% python3 -q
>>> import numpy as np
>>> import numpy.linalg as la
>>> np.set_printoptions(suppress=True, linewidth=100)
>>> A2 = np.array([[-1.6],
...     [0.1],
...     [0.9],
...     [0.4],
...     [-0.3],
...     [-0.7],
...     [0.9],
...     [0.6],
...     [-0.8],
...     [-0.1],
...     [1.1],
...     [-1.8]])
>>> Z = np.array([[0.5, 1.1, -0.2, -0.7, -1.9, 1.1, -1.4, -0.8, 1.2]])
>>> F = A2 @ Z
>>> F.round(2)
array([[-0.8 , -1.76,  0.32,  1.12,  3.04, -1.76,  2.24,  1.28, -1.92],
       [ 0.05,  0.11, -0.02, -0.07, -0.19,  0.11, -0.14, -0.08,  0.12],
       [ 0.45,  0.99, -0.18, -0.63, -1.71,  0.99, -1.26, -0.72,  1.08],
       [ 0.2 ,  0.44, -0.08, -0.28, -0.76,  0.44, -0.56, -0.32,  0.48],
       [-0.15, -0.33,  0.06,  0.21,  0.57, -0.33,  0.42,  0.24, -0.36],
       [-0.35, -0.77,  0.14,  0.49,  1.33, -0.77,  0.98,  0.56, -0.84],
       [ 0.45,  0.99, -0.18, -0.63, -1.71,  0.99, -1.26, -0.72,  1.08],
       [ 0.3 ,  0.66, -0.12, -0.42, -1.14,  0.66, -0.84, -0.48,  0.72],
       [-0.4 , -0.88,  0.16,  0.56,  1.52, -0.88,  1.12,  0.64, -0.96],
       [-0.05, -0.11,  0.02,  0.07,  0.19, -0.11,  0.14,  0.08, -0.12],
       [ 0.55,  1.21, -0.22, -0.77, -2.09,  1.21, -1.54, -0.88,  1.32],
       [-0.9 , -1.98,  0.36,  1.26,  3.42, -1.98,  2.52,  1.44, -2.16]])
>>> # column 5 repeats column 1
>>> U, sig, vt = la.svd(F)
>>> np.argmax(sig[:-1] / (sig[1:] + 1e-6)) + 1
np.int64(1)
>>> sig.round(2) + 0
array([10.62,  0.  ,  0.  ,  0.  ,  0.  ,  0.  ,  0.  ,  0.  ,  0.  ])
>>> A2 = U[:, :1] @ np.diag(sig[:1]) @ vt[:1]
>>> la.matrix_rank(A2)
np.int64(1)
>>> np.round(la.norm(F - A2) / la.norm(F), 2)
np.float64(0.0)
>>> la.matrix_rank(F, rtol=0.05)
np.int64(1)
>>> np.round(np.abs(F - A2).max(), 2)
np.float64(0.0)
>>> A2.round(2)
array([[-0.8 , -1.76,  0.32,  1.12,  3.04, -1.76,  2.24,  1.28, -1.92],
       [ 0.05,  0.11, -0.02, -0.07, -0.19,  0.11, -0.14, -0.08,  0.12],
       [ 0.45,  0.99, -0.18, -0.63, -1.71,  0.99, -1.26, -0.72,  1.08],
       [ 0.2 ,  0.44, -0.08, -0.28, -0.76,  0.44, -0.56, -0.32,  0.48],
       [-0.15, -0.33,  0.06,  0.21,  0.57, -0.33,  0.42,  0.24, -0.36],
       [-0.35, -0.77,  0.14,  0.49,  1.33, -0.77,  0.98,  0.56, -0.84],
       [ 0.45,  0.99, -0.18, -0.63, -1.71,  0.99, -1.26, -0.72,  1.08],
       [ 0.3 ,  0.66, -0.12, -0.42, -1.14,  0.66, -0.84, -0.48,  0.72],
       [-0.4 , -0.88,  0.16,  0.56,  1.52, -0.88,  1.12,  0.64, -0.96],
       [-0.05, -0.11,  0.02,  0.07,  0.19, -0.11,  0.14,  0.08, -0.12],
       [ 0.55,  1.21, -0.22, -0.77, -2.09,  1.21, -1.54, -0.88,  1.32],
       [-0.9 , -1.98,  0.36,  1.26,  3.42, -1.98,  2.52,  1.44, -2.16]])
>>> X = np.load("a.npy")
>>> X
array([[5, 0, 3, 5],
       [5, 5, 0, 3],
       [3, 5, 5, 0],
       [0, 3, 5, 5]])
>>> A2 = np.array([[3, 0], [0, 3], [2, 2], [0, 2]])
>>> np.einsum("ik,kj->ij", X, A2)
array([[21, 16],
       [15, 21],
       [19, 25],
       [10, 29]])
>>> la.matrix_rank(np.vstack([X, A2.T]))
np.int64(4)
>>> np.vstack([X, A2.T]).shape
(6, 4)
>>> rng = np.random.default_rng(175695)
>>> lab = rng.permutation(4)
>>> lab
array([1, 3, 0, 2])
>>> A2 = X[lab][:, lab]
>>> round(la.det(A2), 2), round(la.det(X[lab]), 2)
(np.float64(1131.0), np.float64(-1131.0))
>>> np.round(np.sort(np.abs(la.eigvals(A2))), 2)
array([ 3.  ,  5.39,  5.39, 13.  ])
>>> E = np.load("data.npy")
>>> E
array([[0, 0, 0, 0, 0, 0, 0, 1, 0, 0],
       [0, 0, 1, 0, 0, 0, 0, 0, 0, 0],
       [0, 0, 0, 0, 0, 1, 0, 0, 0, 0],
       [0, 0, 0, 0, 0, 0, 0, 0, 0, 1],
       [0, 0, 0, 0, 0, 0, 0, 0, 1, 0],
       [1, 0, 0, 0, 0, 0, 0, 0, 0, 0],
       [0, 0, 0, 0, 1, 0, 0, 0, 0, 0],
       [0, 0, 0, 0, 0, 0, 1, 0, 0, 0],
       [0, 1, 0, 0, 0, 0, 0, 0, 0, 0],
       [0, 0, 0, 1, 0, 0, 0, 0, 0, 0]])
>>> # columns are unit length and at right angles
>>> A2 = la.inv(E)
>>> round(la.cond(E), 2)
np.float64(1.0)
>>> (np.abs(A2) > 1e-9).astype(int)
array([[0, 0, 0, 0, 0, 1, 0, 0, 0, 0],
       [0, 0, 0, 0, 0, 0, 0, 0, 1, 0],
       [0, 1, 0, 0, 0, 0, 0, 0, 0, 0],
       [0, 0, 0, 0, 0, 0, 0, 0, 0, 1],
       [0, 0, 0, 0, 0, 0, 1, 0, 0, 0],
       [0, 0, 1, 0, 0, 0, 0, 0, 0, 0],
       [0, 0, 0, 0, 0, 0, 0, 1, 0, 0],
       [1, 0, 0, 0, 0, 0, 0, 0, 0, 0],
       [0, 0, 0, 0, 1, 0, 0, 0, 0, 0],
       [0, 0, 0, 1, 0, 0, 0, 0, 0, 0]])
>>> E @ A2
array([[1., 0., 0., 0., 0., 0., 0., 0., 0., 0.],
       [0., 1., 0., 0., 0., 0., 0., 0., 0., 0.],
       [0., 0., 1., 0., 0., 0., 0., 0., 0., 0.],
       [0., 0., 0., 1., 0., 0., 0., 0., 0., 0.],
       [0., 0., 0., 0., 1., 0., 0., 0., 0., 0.],
       [0., 0., 0., 0., 0., 1., 0., 0., 0., 0.],
       [0., 0., 0., 0., 0., 0., 1., 0., 0., 0.],
       [0., 0., 0., 0., 0., 0., 0., 1., 0., 0.],
       [0., 0., 0., 0., 0., 0., 0., 0., 1., 0.],
       [0., 0., 0., 0., 0., 0., 0., 0., 0., 1.]])
>>> np.round(la.inv(A2), 2)
array([[0., 0., 0., 0., 0., 0., 0., 1., 0., 0.],
       [0., 0., 1., 0., 0., 0., 0., 0., 0., 0.],
       [0., 0., 0., 0., 0., 1., 0., 0., 0., 0.],
       [0., 0., 0., 0., 0., 0., 0., 0., 0., 1.],
       [0., 0., 0., 0., 0., 0., 0., 0., 1., 0.],
       [1., 0., 0., 0., 0., 0., 0., 0., 0., 0.],
       [0., 0., 0., 0., 1., 0., 0., 0., 0., 0.],
       [0., 0., 0., 0., 0., 0., 1., 0., 0., 0.],
       [0., 1., 0., 0., 0., 0., 0., 0., 0., 0.],
       [0., 0., 0., 1., 0., 0., 0., 0., 0., 0.]])
>>> A2
array([[0., 0., 0., 0., 0., 1., 0., 0., 0., 0.],
       [0., 0., 0., 0., 0., 0., 0., 0., 1., 0.],
       [0., 1., 0., 0., 0., 0., 0., 0., 0., 0.],
       [0., 0., 0., 0., 0., 0., 0., 0., 0., 1.],
       [0., 0., 0., 0., 0., 0., 1., 0., 0., 0.],
       [0., 0., 1., 0., 0., 0., 0., 0., 0., 0.],
       [0., 0., 0., 0., 0., 0., 0., 1., 0., 0.],
       [1., 0., 0., 0., 0., 0., 0., 0., 0., 0.],
       [0., 0., 0., 0., 1., 0., 0., 0., 0., 0.],
       [0., 0., 0., 1., 0., 0., 0., 0., 0., 0.]])
>>> np.round(la.slogdet(E)[0], 2)
np.float64(1.0)
>>> np.round(la.svd(E, compute_uv=False), 2)
array([1., 1., 1., 1., 1., 1., 1., 1., 1., 1.])
>>> E.T @ E
array([[1, 0, 0, 0, 0, 0, 0, 0, 0, 0],
       [0, 1, 0, 0, 0, 0, 0, 0, 0, 0],
       [0, 0, 1, 0, 0, 0, 0, 0, 0, 0],
       [0, 0, 0, 1, 0, 0, 0, 0, 0, 0],
       [0, 0, 0, 0, 1, 0, 0, 0, 0, 0],
       [0, 0, 0, 0, 0, 1, 0, 0, 0, 0],
       [0, 0, 0, 0, 0, 0, 1, 0, 0, 0],
       [0, 0, 0, 0, 0, 0, 0, 1, 0, 0],
       [0, 0, 0, 0, 0, 0, 0, 0, 1, 0],
       [0, 0, 0, 0, 0, 0, 0, 0, 0, 1]])
>>> E @ E.T
array([[1, 0, 0, 0, 0, 0, 0, 0, 0, 0],
       [0, 1, 0, 0, 0, 0, 0, 0, 0, 0],
       [0, 0, 1, 0, 0, 0, 0, 0, 0, 0],
       [0, 0, 0, 1, 0, 0, 0, 0, 0, 0],
       [0, 0, 0, 0, 1, 0, 0, 0, 0, 0],
       [0, 0, 0, 0, 0, 1, 0, 0, 0, 0],
       [0, 0, 0, 0, 0, 0, 1, 0, 0, 0],
       [0, 0, 0, 0, 0, 0, 0, 1, 0, 0],
       [0, 0, 0, 0, 0, 0, 0, 0, 1, 0],
       [0, 0, 0, 0, 0, 0, 0, 0, 0, 1]])
>>> E[:, 1] @ E[:, 4]
np.int64(0)
>>> (E != 0).astype(int)
array([[0, 0, 0, 0, 0, 0, 0, 1, 0, 0],
       [0, 0, 1, 0, 0, 0, 0, 0, 0, 0],
       [0, 0, 0, 0, 0, 1, 0, 0, 0, 0],
       [0, 0, 0, 0, 0, 0, 0, 0, 0, 1],
       [0, 0, 0, 0, 0, 0, 0, 0, 1, 0],
       [1, 0, 0, 0, 0, 0, 0, 0, 0, 0],
       [0, 0, 0, 0, 1, 0, 0, 0, 0, 0],
       [0, 0, 0, 0, 0, 0, 1, 0, 0, 0],
       [0, 1, 0, 0, 0, 0, 0, 0, 0, 0],
       [0, 0, 0, 1, 0, 0, 0, 0, 0, 0]])
>>> (la.matrix_power((E != 0) + (E.T != 0) + np.eye(10), 10) > 0).astype(int)
array([[1, 1, 1, 0, 1, 1, 1, 1, 1, 0],
       [1, 1, 1, 0, 1, 1, 1, 1, 1, 0],
       [1, 1, 1, 0, 1, 1, 1, 1, 1, 0],
       [0, 0, 0, 1, 0, 0, 0, 0, 0, 1],
       [1, 1, 1, 0, 1, 1, 1, 1, 1, 0],
       [1, 1, 1, 0, 1, 1, 1, 1, 1, 0],
       [1, 1, 1, 0, 1, 1, 1, 1, 1, 0],
       [1, 1, 1, 0, 1, 1, 1, 1, 1, 0],
       [1, 1, 1, 0, 1, 1, 1, 1, 1, 0],
       [0, 0, 0, 1, 0, 0, 0, 0, 0, 1]])
>>> arr = np.loadtxt("run13.csv", delimiter=",")
>>> arr
array([[ 0.,  1.,  2., -3.,  0., -1.,  0.,  6.,  1., -5.,  1.,  4.],
       [-1.,  0., -5.,  0., -2.,  2.,  2., -3.,  2.,  1.,  0., -1.],
       [-2.,  5.,  0., -2., -1., -1.,  6., -1., -2., -5., -3.,  1.],
       [ 3.,  0.,  2.,  0., -6., -1.,  0., -2., -3.,  0.,  1.,  1.],
       [ 0.,  2.,  1.,  6.,  0.,  1.,  2.,  3.,  2.,  2.,  5.,  2.],
       [ 1., -2.,  1.,  1., -1.,  0.,  0.,  0.,  3.,  0.,  0.,  0.],
       [ 0., -2., -6.,  0., -2.,  0.,  0.,  1.,  3.,  3., -1., -1.],
       [-6.,  3.,  1.,  2., -3.,  0., -1.,  0., -1.,  3., -3., -1.],
       [-1., -2.,  2.,  3., -2., -3., -3.,  1.,  0.,  3., -3., -1.],
       [ 5., -1.,  5.,  0., -2.,  0., -3., -3., -3.,  0., -1.,  0.],
       [-1.,  0.,  3., -1., -5.,  0.,  1.,  3.,  3.,  1.,  0., -2.],
       [-4.,  1., -1., -1., -2.,  0.,  1.,  1.,  1.,  0.,  2.,  0.]])
>>> # antisymmetric, zero diagonal
>>> A2 = np.array([[2, -3],
...     [0, -4],
...     [7, 8],
...     [6, 7],
...     [8, 4],
...     [2, -3],
...     [3, -8],
...     [-4, 9],
...     [2, -1],
...     [9, -2],
...     [8, 7],
...     [5, 4]])
>>> np.einsum("ik,kj->ij", arr, A2)
array([[ -45.,   80.],
       [ -23., -102.],
       [ -72.,  -91.],
       [ -15.,  -18.],
       [ 111.,   87.],
       [  13.,   13.],
       [ -42.,  -59.],
       [ -24.,   -6.],
       [  -7.,   51.],
       [  18.,   14.],
       [ -31.,    6.],
       [ -20.,   -1.]])
>>> np.vstack([arr, A2.T]).shape
(14, 12)
>>> np.einsum("ik,kj->ji", arr, A2)
array([[ -45.,  -23.,  -72.,  -15.,  111.,   13.,  -42.,  -24.,   -7.,   18.,  -31.,  -20.],
       [  80., -102.,  -91.,  -18.,   87.,   13.,  -59.,   -6.,   51.,   14.,    6.,   -1.]])
>>> la.matrix_rank(np.vstack([arr, A2.T]))
np.int64(12)
